% ipython --no-banner

In [1]: import numpy as np

In [2]: from numpy import linalg as LA

In [3]: np.set_printoptions(precision=3, suppress=True, linewidth=120, legacy="1.25")

In [4]: A = np.array([[1, 0, 0, 0, 0, 0],
   ...:     [2, 1, 0, 0, 0, 0],
   ...:     [9, 6, 1, 0, 0, 0],
   ...:     [-5, -2, 1, 1, 0, 0],
   ...:     [8, 4, 6, 0, 1, 0],
   ...:     [0, -3, -5, 2, 2, 1]])

In [5]: left, sv, VT = LA.svd(A)

In [6]: np.argmax(sv[:-1] / (sv[1:] + 1e-6)) + 1
Out[6]: 5

In [7]: sv
Out[7]: array([16.009,  6.797,  3.256,  1.351,  0.262,  0.008])

In [8]: other = left[:, :5] @ np.diag(sv[:5]) @ VT[:5]

In [9]: round(LA.norm(A - other) / LA.norm(A), 3)
Out[9]: 0.0

In [10]: other.round(3) + 0
Out[10]: 
array([[ 1.   ,  0.   ,  0.   ,  0.   ,  0.001, -0.003],
       [ 2.   ,  1.   ,  0.   ,  0.   , -0.002,  0.007],
       [ 9.   ,  6.   ,  1.   ,  0.   ,  0.   , -0.001],
       [-5.   , -2.   ,  1.   ,  1.   ,  0.   ,  0.   ],
       [ 8.   ,  4.   ,  6.   ,  0.   ,  1.   ,  0.   ],
       [ 0.   , -3.   , -5.   ,  2.   ,  2.   ,  1.   ]])

In [11]: print(LA.matrix_rank(A, rtol=0.05))
4

In [12]: print(LA.matrix_rank(other))
5

In [13]: LA.matrix_rank(A - A[0, 0] * np.eye(6))
Out[13]: 4

In [14]: [int(LA.matrix_rank(LA.matrix_power(A, p))) for p in range(1, 7)]
Out[14]: [6, 6, 6, 6, 6, 6]

In [15]: np.prod(np.diag(A)), round(float(LA.det(A)), 3)
Out[15]: (1, 1.0)
